% ipython --no-banner

In [1]: import numpy as np

In [2]: from numpy import linalg as LA

In [3]: np.set_printoptions(suppress=True, linewidth=120)

In [4]: A2 = np.array([[4, 5, 4, 3],
   ...:     [0, 3, 2, 3],
   ...:     [2, 0, -5, 0],
   ...:     [2, -5, 5, -3],
   ...:     [-2, -3, 4, -5],
   ...:     [-3, 4, 0, 0],
   ...:     [0, 5, -3, 0],
   ...:     [3, 5, 5, 3],
   ...:     [4, 4, -5, 1],
   ...:     [-4, 5, -5, 1],
   ...:     [4, 4, 5, 2]])

In [5]: cent = np.array([[1, 1, 1, 2, 1, 1, 2, 0, 0, 1, 1, 0, 0, 0],
   ...:     [1, 2, 0, 0, 1, 2, 1, 1, 2, 0, 2, 0, 0, 2],
   ...:     [0, 0, 2, 2, 0, 1, 1, 0, 2, 0, 2, 2, 2, 0],
   ...:     [1, 2, 2, 2, 1, 2, 1, 1, 0, 0, 0, 2, 0, 2]])

In [6]: rng = np.random.default_rng(28585)

In [7]: W0 = A2 @ cent + 0.05 * rng.normal(size=(11, 14))

In [8]: W0.round(2) + 0
Out[8]: 
array([[ 11.99,  20.08,  18.03,  22.01,  12.  ,  23.98,  19.96,   7.95,  18.  ,   3.93,  22.02,  13.98,   7.91,
         15.94],
       [  5.98,  12.03,   9.96,   9.95,   6.01,  13.99,   8.01,   6.06,   9.98,  -0.07,  10.01,  10.03,   4.03,
         12.01],
       [  2.01,   1.95,  -7.93,  -5.99,   1.94,  -2.93,  -0.97,  -0.07, -10.11,   1.92,  -7.97,  -9.99, -10.04,
         -0.1 ],
       [ -5.98, -14.05,   5.92,   7.98,  -5.95,  -9.02,   1.04,  -8.07,  -0.09,   1.99,   2.05,   3.99,  10.01,
        -15.92],
       [ -9.96, -18.03,  -4.07,  -6.01,  -9.95, -14.08,  -8.01,  -7.88,   2.12,  -1.98,   0.  ,  -2.01,   8.  ,
        -16.06],
       [  1.01,   4.98,  -3.08,  -6.04,   0.99,   4.98,  -1.97,   4.09,   8.03,  -3.  ,   5.02,  -0.02,  -0.04,
          8.06],
       [  5.06,  10.01,  -5.92,  -5.97,   5.08,   6.93,   1.97,   5.13,   3.98,  -0.04,   4.  ,  -5.93,  -6.02,
          9.98],
       [ 10.91,  19.03,  19.  ,  22.04,  11.  ,  23.96,  18.96,   8.  ,  20.  ,   3.08,  23.03,  15.93,  10.07,
         16.03],
       [  8.93,  14.07,  -3.92,  -0.09,   8.98,   9.  ,   8.06,   4.96,  -1.97,   4.01,   2.04,  -7.96, -10.  ,
         10.02],
       [  2.04,   8.07, -11.95, -16.  ,   2.03,   2.96,  -6.95,   6.  ,   0.03,  -3.97,  -3.98,  -7.96,  -9.97,
         11.97],
       [ 10.1 ,  15.92,  18.07,  22.07,   9.99,  20.95,  18.95,   6.03,  17.98,   4.  ,  22.01,  14.06,   9.98,
         11.94]])

In [9]: W = np.array([[-5, 5, -2, 3, -3, 0],
   ...:     [-2, -4, -1, -4, 0, -3],
   ...:     [-1, -1, 5, 5, 3, 4],
   ...:     [-3, 0, -4, -5, -3, 5],
   ...:     [3, -3, -3, -2, 0, 5],
   ...:     [0, 4, 2, 1, 4, 4],
   ...:     [2, 5, 3, 2, 3, -5],
   ...:     [-5, 1, 4, 2, -4, -5],
   ...:     [1, -4, -4, 1, 1, -1],
   ...:     [0, -2, -5, -3, -5, 2],
   ...:     [5, 3, 5, -4, -1, -3],
   ...:     [-5, 2, 3, -4, -4, -3],
   ...:     [5, -1, 4, 1, 2, 1],
   ...:     [-1, -4, 5, 0, -5, -5]])

In [10]: beta = np.array([-1, -1, 4, 5, -1, -5])

In [11]: H = np.maximum(W0 @ W + beta, 0)

In [12]: np.round((H > 0).mean(axis=0), 2)
Out[12]: array([0.27, 0.55, 0.55, 0.45, 0.18, 0.18])

In [13]: cent = np.array([[0, 0, 3], [1, 3, 4], [2, 3, 3], [5, 3, 1], [0, 4, 1], [4, 0, 0]])

In [14]: W @ cent
Out[14]: 
array([[ 16,   6,  -1],
       [-38, -27, -29],
       [ 50,  39,  16],
       [-13, -39, -29],
       [  1, -24, -14],
       [ 29,  37,  27],
       [  1,  42,  40],
       [ -1,   5,  -1],
       [-11, -17, -23],
       [-19, -50, -31],
       [-19,   8,  37],
       [-24, -13,  -6],
       [ 16,  20,  26],
       [-14, -17,  -9]])

In [15]: u = np.array([1, 0, 2, -2, -2, 1, -3, -3, 2])

In [16]: E = np.array([np.roll(u, i) for i in range(9)])

In [17]: E
Out[17]: 
array([[ 1,  0,  2, -2, -2,  1, -3, -3,  2],
       [ 2,  1,  0,  2, -2, -2,  1, -3, -3],
       [-3,  2,  1,  0,  2, -2, -2,  1, -3],
       [-3, -3,  2,  1,  0,  2, -2, -2,  1],
       [ 1, -3, -3,  2,  1,  0,  2, -2, -2],
       [-2,  1, -3, -3,  2,  1,  0,  2, -2],
       [-2, -2,  1, -3, -3,  2,  1,  0,  2],
       [ 2, -2, -2,  1, -3, -3,  2,  1,  0],
       [ 0,  2, -2, -2,  1, -3, -3,  2,  1]])

In [18]: t = np.radians(60)

In [19]: r_ = np.eye(9)

In [20]: r_[8, 8] = r_[4, 4] = np.cos(t)

In [21]: r_[8, 4], r_[4, 8] = -np.sin(t), np.sin(t)

In [22]: r_.round(2)
Out[22]: 
array([[ 1.  ,  0.  ,  0.  ,  0.  ,  0.  ,  0.  ,  0.  ,  0.  ,  0.  ],
       [ 0.  ,  1.  ,  0.  ,  0.  ,  0.  ,  0.  ,  0.  ,  0.  ,  0.  ],
       [ 0.  ,  0.  ,  1.  ,  0.  ,  0.  ,  0.  ,  0.  ,  0.  ,  0.  ],
       [ 0.  ,  0.  ,  0.  ,  1.  ,  0.  ,  0.  ,  0.  ,  0.  ,  0.  ],
       [ 0.  ,  0.  ,  0.  ,  0.  ,  0.5 ,  0.  ,  0.  ,  0.  ,  0.87],
       [ 0.  ,  0.  ,  0.  ,  0.  ,  0.  ,  1.  ,  0.  ,  0.  ,  0.  ],
       [ 0.  ,  0.  ,  0.  ,  0.  ,  0.  ,  0.  ,  1.  ,  0.  ,  0.  ],
       [ 0.  ,  0.  ,  0.  ,  0.  ,  0.  ,  0.  ,  0.  ,  1.  ,  0.  ],
       [ 0.  ,  0.  ,  0.  ,  0.  , -0.87,  0.  ,  0.  ,  0.  ,  0.5 ]])

In [23]: A2 = E @ r_.T

In [24]: np.round(LA.svd(E, compute_uv=False), 2), np.round(LA.svd(A2, compute_uv=False), 2)
Out[24]: 
(array([9.54, 9.54, 6.76, 6.76, 4.1 , 4.1 , 4.  , 0.69, 0.69]),
 array([9.54, 9.54, 6.76, 6.76, 4.1 , 4.1 , 4.  , 0.69, 0.69]))

In [25]: np.round(np.abs(A2 - E).max(axis=0), 2)
Out[25]: array([0.  , 0.  , 0.  , 0.  , 3.6 , 0.  , 0.  , 0.  , 3.23])

In [26]: round(float(LA.det(r_)), 2), np.trace(r_)
Out[26]: (1.0, np.float64(8.0))

In [27]: np.allclose(LA.norm(E, axis=1), LA.norm(A2, axis=1))
Out[27]: True

In [28]: np.allclose(E @ E.T, A2 @ A2.T)
Out[28]: True

In [29]: C2 = r_.T @ r_

In [30]: np.round(LA.svd(r_, compute_uv=False) ** 2, 2)
Out[30]: array([1., 1., 1., 1., 1., 1., 1., 1., 1.])

In [31]: X = np.loadtxt("mat.csv", delimiter=",")

In [32]: X.round(2) + 0
Out[32]: 
array([[-0.17, -0.05, -0.53, -0.52, -0.16,  0.  , -0.32, -0.27, -0.25, -0.28, -0.2 , -0.03,  0.  , -0.16, -0.13,
        -0.06],
       [ 0.17, -0.34,  0.12,  0.08, -0.29,  0.03, -0.34, -0.24,  0.26,  0.33, -0.28,  0.36,  0.34, -0.23,  0.13,
         0.13],
       [ 0.39, -0.18, -0.06, -0.06, -0.64,  0.22,  0.11, -0.1 ,  0.05, -0.02,  0.21, -0.34, -0.1 ,  0.39, -0.01,
         0.05],
       [-0.11, -0.14,  0.12, -0.17,  0.06, -0.28, -0.36, -0.13, -0.24,  0.31,  0.44,  0.05, -0.43,  0.09,  0.32,
         0.24],
       [-0.55, -0.15, -0.15,  0.22, -0.19, -0.21,  0.15, -0.12,  0.31, -0.24, -0.06, -0.11,  0.03,  0.14,  0.54,
        -0.09],
       [-0.3 , -0.19, -0.07, -0.35, -0.21, -0.17,  0.42,  0.23,  0.03,  0.45,  0.01,  0.3 , -0.02,  0.14, -0.27,
        -0.23],
       [ 0.11, -0.17,  0.22,  0.13,  0.02, -0.52, -0.15, -0.25, -0.07, -0.01,  0.07, -0.3 ,  0.14, -0.01, -0.25,
        -0.59],
       [ 0.  ,  0.36, -0.34,  0.42, -0.17, -0.3 ,  0.21, -0.43, -0.13,  0.16,  0.09,  0.17,  0.01, -0.01, -0.26,
         0.3 ],
       [-0.14, -0.02,  0.34, -0.11,  0.03,  0.03,  0.04, -0.17, -0.43, -0.24, -0.03,  0.25,  0.47,  0.52,  0.01,
         0.15],
       [-0.3 , -0.25,  0.12, -0.04, -0.05,  0.11,  0.13,  0.  ,  0.  , -0.04,  0.47, -0.31,  0.36, -0.45, -0.22,
         0.32],
       [ 0.39, -0.34,  0.04, -0.21,  0.18, -0.27,  0.56, -0.21, -0.1 , -0.21, -0.15,  0.06, -0.13, -0.24,  0.22,
         0.17],
       [ 0.14, -0.06, -0.45, -0.02,  0.4 ,  0.21,  0.1 , -0.15, -0.09,  0.42,  0.15, -0.19,  0.39,  0.14,  0.3 ,
        -0.19],
       [ 0.03, -0.62, -0.33,  0.39,  0.21,  0.05, -0.13,  0.18, -0.04, -0.23,  0.13,  0.25, -0.12,  0.19, -0.28,
         0.04],
       [ 0.11,  0.04, -0.1 ,  0.22, -0.36, -0.06,  0.02,  0.42, -0.56, -0.04,  0.1 ,  0.15,  0.13, -0.31,  0.33,
        -0.22],
       [-0.19, -0.08,  0.2 ,  0.16, -0.01,  0.55,  0.16, -0.47, -0.19,  0.02,  0.06,  0.18, -0.32, -0.18,  0.  ,
        -0.36],
       [-0.19, -0.21,  0.07,  0.2 ,  0.  ,  0.04,  0.02,  0.07, -0.37,  0.31, -0.58, -0.46, -0.14,  0.04, -0.07,
         0.23]])

In [33]: Uu, sig, VT = LA.svd(W0)

In [34]: sig.round(2)
Out[34]: array([116.46,  57.51,  22.91,  12.36,   0.25,   0.19,   0.15,   0.14,   0.11,   0.1 ,   0.06])

In [35]: A2 = Uu[:, :4] @ np.diag(sig[:4]) @ VT[:4]

In [36]: round(float(np.abs(W0 - A2).max()), 2)
Out[36]: 0.11

In [37]: np.round(LA.svd(X, compute_uv=False), 2)
Out[37]: array([1., 1., 1., 1., 1., 1., 1., 1., 1., 1., 1., 1., 1., 1., 1., 1.])

In [38]: np.round(LA.norm(X, axis=0), 2)
Out[38]: array([1., 1., 1., 1., 1., 1., 1., 1., 1., 1., 1., 1., 1., 1., 1., 1.])

In [39]: np.round(X[:, 0] @ X[:, 6], 2)
Out[39]: np.float64(-0.0)

In [40]: t = np.radians(30)

In [41]: r_ = np.eye(16)

In [42]: r_[7, 7] = r_[1, 1] = np.cos(t)

In [43]: r_[7, 1], r_[1, 7] = -np.sin(t), np.sin(t)

In [44]: A2 = X @ r_.T

In [45]: np.allclose(LA.norm(X, axis=1), LA.norm(A2, axis=1))
Out[45]: True

In [46]: np.allclose(X @ X.T, A2 @ A2.T)
Out[46]: True

In [47]: O, evecs = LA.qr(X[:, :14])[0], LA.qr(X[:, 14:])[0]

In [48]: sig = LA.svd(O.T @ evecs, compute_uv=False)

In [49]: (sig > 0.9).sum()
Out[49]: np.int64(0)

In [50]: sig.round(2) + 0
Out[50]: array([0., 0.])

In [51]: np.round(LA.norm(O @ O.T - evecs @ evecs.T, 2), 2)
Out[51]: np.float64(1.0)

In [52]: m1 = np.load("run5.npy")

In [53]: m1
Out[53]: 
array([[  5,   4,   1,   1,  -5,  -4,  -4,   0,  -1,   0,   1,   3,   3],
       [  2,  -2,   2,   5,   2,  -3,  -4,   5,  -4,  -3,  -5,  -5,   5],
       [  0,  -3,  -5,   5,   5,  -1,   5,  -4,   1,   1,  -5,   5,   4],
       [  5,  -3,  -3,   3,   4,  -3,  -3,   5,   5,   0,   3,  -5,   4],
       [ -2,   3,  -1,  -3,   4,  -5,  -2,   5,   4,  -3,   1,  -1,  -2],
       [  9,   0,   5,  11,  -1, -10, -12,  10,  -9,  -6,  -9,  -7,  13]])

In [54]: vec = np.array([0, 0, -2, -2, 2, 2, -2, -2, 1, -1, 2, 0, 1])

In [55]: a = np.maximum(m1 @ vec, 0)

In [56]: np.maximum(m1 @ vec, 0) - np.maximum(-m1 @ vec, 0)
Out[56]: array([-10, -24,   0,  13,   7, -58])

In [57]: a
Out[57]: array([ 0,  0,  0, 13,  7,  0])

In [58]: Uu, sig, VT = LA.svd(m1)

In [59]: evecs = VT[:(sig > 1e-8).sum()]

In [60]: vec = m1[2] + 2 * m1[3] + rng.integers(2) * np.eye(13)[12]

In [61]: vec
Out[61]: array([ 10.,  -9., -11.,  11.,  13.,  -7.,  -1.,   6.,  11.,   1.,   1.,  -5.,  12.])

In [62]: np.round(np.diag(evecs.T @ evecs), 2)
Out[62]: array([0.43, 0.37, 0.26, 0.32, 0.5 , 0.45, 0.29, 0.36, 0.46, 0.17, 0.49, 0.56, 0.33])

In [63]: LA.matrix_rank(np.vstack([m1, vec]))
Out[63]: np.int64(5)

In [64]: np.allclose(evecs.T @ evecs @ vec, vec)
Out[64]: True

In [65]: W = np.array([[2, 0],
    ...:     [-1, 3],
    ...:     [-2, 1],
    ...:     [-3, 3],
    ...:     [-2, -2],
    ...:     [2, 0],
    ...:     [1, 2],
    ...:     [-1, 2],
    ...:     [-2, -3],
    ...:     [0, -3],
    ...:     [0, -1],
    ...:     [-2, 2],
    ...:     [3, -2]])

In [66]: beta = np.array([-2, 1])

In [67]: H = np.maximum(m1 @ W + beta, 0)

In [68]: LA.matrix_rank(H)
Out[68]: np.int64(2)

In [69]: H
Out[69]: 
array([[ 2, 21],
       [ 0, 16],
       [ 0,  0],
       [ 0,  0],
       [ 0,  0],
       [ 4, 51]])

In [70]: (H > 0).astype(int)
Out[70]: 
array([[1, 1],
       [0, 1],
       [0, 0],
       [0, 0],
       [0, 0],
       [1, 1]])

In [71]: cent = np.array([[2, 2, 0], [0, 1, -3]])

In [72]: (H @ cent).round(6).argmax(axis=1)
Out[72]: array([1, 1, 0, 0, 0, 1])

In [73]: data = np.loadtxt("sample13.csv", delimiter=",")

In [74]: data
Out[74]: 
array([[1.  , 0.2 , 0.04, 0.01, 0.  ],
       [0.2 , 1.  , 0.2 , 0.04, 0.01],
       [0.04, 0.2 , 1.  , 0.2 , 0.04],
       [0.01, 0.04, 0.2 , 1.  , 0.2 ],
       [0.  , 0.01, 0.04, 0.2 , 1.  ]])

In [75]: # equal to its transpose

In [76]: vec = np.array([4, 3, 3, 1, -2, 3, 3, 3, 0, -1, 1, 0, -1, 4, 5, -3])

In [77]: [p for p in range(1, 25) if np.allclose(LA.matrix_power(X, p), np.eye(16))]
Out[77]: []

In [78]: 16 - LA.matrix_rank(X - np.eye(16), tol=1e-8)
Out[78]: np.int64(1)

In [79]: round(float(LA.det(X)), 2)
Out[79]: -1.0

In [80]: M = np.loadtxt("w.csv", delimiter=",")

In [81]: M
Out[81]: 
array([[-0.2,  0.3,  0.8,  0. , -0.1, -0.9,  0.7, -0.1, -0.8,  0.1,  1.7],
       [-0.4,  0.6, -0.6, -0.6,  0. , -2. , -0.8,  0.2, -0.5,  1.2, -0.2],
       [-0.8, -1.2, -0.1, -1.7,  0.2,  1.5,  1.7, -0.3,  0.8,  0.5,  0.5],
       [-0.5,  0.4, -0.2, -2.2,  0.8, -0.2,  1.5,  0.6, -1. , -0.9, -0.4],
       [ 1.2,  0.3, -0.4,  2.3, -0.2,  0.1, -1. , -1.7, -0.6, -0.6, -0.4],
       [-1.7, -1.4,  1.5, -0.8,  0.4, -0.2,  0.5, -0.1, -0.4, -0.5,  0.8],
       [-0.8,  1.4, -0.2, -0.2,  0.7, -0.7, -1.3,  1. ,  0.2,  0.7,  0.9],
       [-0.8, -0.3,  0.2,  0.6, -0.6,  0.6,  0.3,  1.1,  1.5, -0.6,  1. ],
       [ 1. ,  1.4, -0.1,  0.1, -0.6, -0.3,  0.6,  2.5,  0.2,  0.8,  1. ]])

In [82]: np.round(M.sum(axis=1), 2)
Out[82]: array([ 1.5, -3.1,  1.1, -2.1, -1. , -1.9,  1.7,  3. ,  6.6])

In [83]: round(LA.norm(M), 2)
Out[83]: np.float64(9.08)

In [84]: M[9]
IndexError: index 9 is out of bounds for axis 0 with size 9


In [85]: np.round(M.sum(axis=0), 2)
Out[85]: array([-3. ,  1.5,  0.9, -2.5,  0.6, -2.1,  2.2,  3.2, -0.6,  0.7,  4.9])

In [86]: np.round(np.diff(M, axis=0), 2)
Out[86]: 
array([[-0.2,  0.3, -1.4, -0.6,  0.1, -1.1, -1.5,  0.3,  0.3,  1.1, -1.9],
       [-0.4, -1.8,  0.5, -1.1,  0.2,  3.5,  2.5, -0.5,  1.3, -0.7,  0.7],
       [ 0.3,  1.6, -0.1, -0.5,  0.6, -1.7, -0.2,  0.9, -1.8, -1.4, -0.9],
       [ 1.7, -0.1, -0.2,  4.5, -1. ,  0.3, -2.5, -2.3,  0.4,  0.3,  0. ],
       [-2.9, -1.7,  1.9, -3.1,  0.6, -0.3,  1.5,  1.6,  0.2,  0.1,  1.2],
       [ 0.9,  2.8, -1.7,  0.6,  0.3, -0.5, -1.8,  1.1,  0.6,  1.2,  0.1],
       [ 0. , -1.7,  0.4,  0.8, -1.3,  1.3,  1.6,  0.1,  1.3, -1.3,  0.1],
       [ 1.8,  1.7, -0.3, -0.5,  0. , -0.9,  0.3,  1.4, -1.3,  1.4,  0. ]])
